% ipython --no-banner

In [1]: import numpy as np

In [2]: import numpy.linalg as la

In [3]: np.set_printoptions(precision=2, suppress=True, linewidth=120)

In [4]: def tidy(a):
   ...:     return np.round(a, 2) + 0
   ...: 

In [5]: feats = np.load("block12.npy")

In [6]: feats
Out[6]: 
array([[ -7, -14,  14,   2,   4,  -4],
       [ 14,  14, -21,  -4,  -4,   6],
       [  7,  14,   0,  -2,  -4,   0],
       [  8,  16, -16,   2,   4,  -4],
       [-16, -16,  24,  -4,  -4,   6],
       [ -8, -16,   0,  -2,  -4,   0]])

In [7]: vec = np.array([4, 1, 5, 1, 0, 3])

In [8]: rhs = feats @ vec

In [9]: c, lr = np.zeros(6), 1 / la.norm(feats, 2) ** 2

In [10]: for i in range(4):
    ...:     c -= lr * feats.T @ (feats @ c - rhs)
    ...:     if i % 1 == 0: print(i, round(la.norm(feats @ c - rhs), 2))
    ...: 
0 79.31
1 72.98
2 67.25
3 62.07

In [11]: print(tidy(la.cond(feats)))
42.22

In [12]: tidy(c)
Out[12]: array([-0.1 ,  0.45,  1.62, -0.16, -0.18,  0.31])

In [13]: tidy(feats.mean(axis=0))
Out[13]: array([-0.33, -0.33,  0.17, -1.33, -1.33,  0.67])

In [14]: np.count_nonzero(feats)
Out[14]: np.int64(32)

In [15]: np.unravel_index(np.abs(feats).argmax(), feats.shape)
Out[15]: (np.int64(4), np.int64(2))

In [16]: np.diff(feats, axis=0)
Out[16]: 
array([[ 21,  28, -35,  -6,  -8,  10],
       [ -7,   0,  21,   2,   0,  -6],
       [  1,   2, -16,   4,   8,  -4],
       [-24, -32,  40,  -6,  -8,  10],
       [  8,   0, -24,   2,   0,  -6]])

In [17]: feats.shape
Out[17]: (6, 6)

In [18]: tidy(la.svd(feats, compute_uv=False))
Out[18]: array([56.52, 16.86, 15.  ,  5.04,  4.47,  1.34])

In [19]: feats.sum(axis=1)
Out[19]: array([ -5,   5,  15,  10, -10, -30])

In [20]: X = np.array([[1, -1, 1, -1], [1, 0, 0, 0], [1, 1, 1, 1]])

In [21]: X
Out[21]: 
array([[ 1, -1,  1, -1],
       [ 1,  0,  0,  0],
       [ 1,  1,  1,  1]])

In [22]: Y = X / np.sqrt((X ** 2).mean(axis=1, keepdims=True))

In [23]: Y[1]
Out[23]: array([2., 0., 0., 0.])

In [24]: print(la.matrix_rank(X - X.mean(axis=1, keepdims=True)))
2

In [25]: Y = np.array([[1, 1, -1], [8, 7, -3]])

In [26]: cent = np.kron(Y, X)

In [27]: cent
Out[27]: 
array([[ 1, -1,  1, -1,  1, -1,  1, -1, -1,  1, -1,  1],
       [ 1,  0,  0,  0,  1,  0,  0,  0, -1,  0,  0,  0],
       [ 1,  1,  1,  1,  1,  1,  1,  1, -1, -1, -1, -1],
       [ 8, -8,  8, -8,  7, -7,  7, -7, -3,  3, -3,  3],
       [ 8,  0,  0,  0,  7,  0,  0,  0, -3,  0,  0,  0],
       [ 8,  8,  8,  8,  7,  7,  7,  7, -3, -3, -3, -3]])

In [28]: cent.shape
Out[28]: (6, 12)

In [29]: A = np.loadtxt("w.csv", delimiter=",")

In [30]: tidy(A)
Out[30]: 
array([[ 1.  ,  0.  ,  0.  ,  0.  ],
       [ 0.  ,  1.  ,  0.  ,  0.  ],
       [ 0.  ,  0.  ,  0.87,  0.5 ],
       [ 0.  ,  0.  , -0.5 ,  0.87]])

In [31]: vec = np.array([1, -1, 1, 0])

In [32]: tidy(la.norm(vec)), tidy(la.norm(A @ vec))
Out[32]: (np.float64(1.73), np.float64(1.73))

In [33]: proj = np.triu(np.array([[1, 2, 1, 2], [0, 2, 1, 1], [1, 2, 0, 1], [1, 2, 1, 0]]), 1) + np.eye(4)

In [34]: Y = proj @ A @ la.inv(proj)

In [35]: tidy(np.trace(Y)), tidy(np.trace(A))
Out[35]: (np.float64(3.73), np.float64(3.73))

In [36]: tidy(proj @ A - A @ proj)
Out[36]: 
array([[ 0.  ,  0.  , -1.13,  0.23],
       [ 0.  ,  0.  , -0.63,  0.37],
       [ 0.  ,  0.  , -0.5 ,  0.  ],
       [ 0.  ,  0.  ,  0.  ,  0.5 ]])

In [37]: la.matrix_rank(Y)
Out[37]: np.int64(4)

In [38]: tidy(np.poly(Y))
Out[38]: array([ 1.  , -3.73,  5.46, -3.73,  1.  ])

In [39]: tidy(Y)
Out[39]: 
array([[ 1.  ,  0.  , -1.13,  1.37],
       [ 0.  ,  1.  , -0.63,  1.  ],
       [ 0.  ,  0.  ,  0.37,  1.  ],
       [ 0.  ,  0.  , -0.5 ,  1.37]])

In [40]: rng = np.random.default_rng(6)

In [41]: lab = rng.permutation(4)

In [42]: print(lab)
[0 3 1 2]

In [43]: Y = A[lab][:, lab]

In [44]: tidy(Y)
Out[44]: 
array([[ 1.  ,  0.  ,  0.  ,  0.  ],
       [ 0.  ,  0.87,  0.  , -0.5 ],
       [ 0.  ,  0.  ,  1.  ,  0.  ],
       [ 0.  ,  0.5 ,  0.  ,  0.87]])

In [45]: E = np.load("mat.npy")

In [46]: E
Out[46]: 
array([[  4.49, -16.1 ,  15.25],
       [  5.64, -15.08,  14.23],
       [  4.58, -14.07,  14.77],
       [  4.52, -15.67,  14.66],
       [  3.23, -14.83,  15.61],
       [  5.45, -15.22,  16.01],
       [  4.43, -14.17,  14.12],
       [  5.53, -15.58,  16.22],
       [  4.42, -15.63,  14.74],
       [  3.52, -15.21,  13.93],
       [  5.9 , -16.02,  14.57],
       [  2.84, -14.5 ,  13.55],
       [  4.64, -16.31,  13.05]])

In [47]: cen = E - E.mean(axis=0)

In [48]: U, sig, vt = la.svd(cen, full_matrices=False)

In [49]: tidy(np.abs(vt[-1]))
Out[49]: array([0.54, 0.8 , 0.27])

In [50]: tidy((sig ** 2).sum() ** 2 / (sig ** 4).sum())
Out[50]: np.float64(2.45)

In [51]: la.matrix_rank(cen)
Out[51]: np.int64(3)

In [52]: print(tidy(sig ** 2 / (sig ** 2).sum()))
[0.54 0.31 0.15]

In [53]: tidy(vt[0] * np.sign(vt[0, np.abs(vt[0]).argmax()]))
Out[53]: array([ 0.74, -0.29,  0.61])

In [54]: cov = np.cov(E, rowvar=False)

In [55]: np.argsort(-E.std(axis=0).round(6), kind="stable")
Out[55]: array([0, 2, 1])

In [56]: print(tidy(E.std(axis=0)))
[0.9  0.69 0.89]

In [57]: tidy(la.eigvalsh(cov)[::-1])
Out[57]: array([1.22, 0.69, 0.35])

In [58]: r0, v = E[9], E[5]

In [59]: tidy(r0 @ r0)
Out[59]: np.float64(437.78)

In [60]: print(tidy(r0 @ v))
473.7

In [61]: p = (r0 @ v) / (r0 @ r0) * r0

In [62]: tidy(la.norm(r0 + v) ** 2 + la.norm(r0 - v) ** 2)
Out[62]: np.float64(1910.9)

In [63]: tidy(v - p)
Out[63]: array([1.64, 1.24, 0.94])

In [64]: tidy(p)
Out[64]: array([  3.81, -16.46,  15.07])

In [65]: data = np.load("x.npy")

In [66]: print(data)
[[1 0 0 0]
 [0 3 0 0]
 [0 0 1 0]
 [0 0 0 3]]

In [67]: tidy(la.det(data[::-1]))
Out[67]: np.float64(9.0)

In [68]: np.poly(data)
Out[68]: array([  1.,  -8.,  22., -24.,   9.])

In [69]: tidy(la.det(2 * data)), tidy(la.det(data))
Out[69]: (np.float64(144.0), np.float64(9.0))

In [70]: print((data != 0).astype(int))
[[1 0 0 0]
 [0 1 0 0]
 [0 0 1 0]
 [0 0 0 1]]

In [71]: evals, V = la.eigh(data)

In [72]: vec = np.array([4, 5, 1, 1])

In [73]: tidy(la.eigvalsh(data[1:, 1:]))
Out[73]: array([1., 3., 3.])

In [74]: np.abs(data).sum(axis=1).max(), np.abs(evals).max()
Out[74]: (np.int64(3), np.float64(3.0))

In [75]: tidy(vec @ data @ vec / (vec @ vec)), evals[0], evals[-1]
Out[75]: (np.float64(2.21), np.float64(1.0), np.float64(3.0))

In [76]: V * np.abs(evals) @ V.T
Out[76]: 
array([[1., 0., 0., 0.],
       [0., 3., 0., 0.],
       [0., 0., 1., 0.],
       [0., 0., 0., 3.]])

In [77]: data @ data
Out[77]: 
array([[1, 0, 0, 0],
       [0, 9, 0, 0],
       [0, 0, 1, 0],
       [0, 0, 0, 9]])

In [78]: la.matrix_power(data - np.diag(np.diag(data)), 4)
Out[78]: 
array([[0, 0, 0, 0],
       [0, 0, 0, 0],
       [0, 0, 0, 0],
       [0, 0, 0, 0]])

In [79]: tidy(np.sort(la.eigvals(data)))
Out[79]: array([1., 1., 3., 3.])
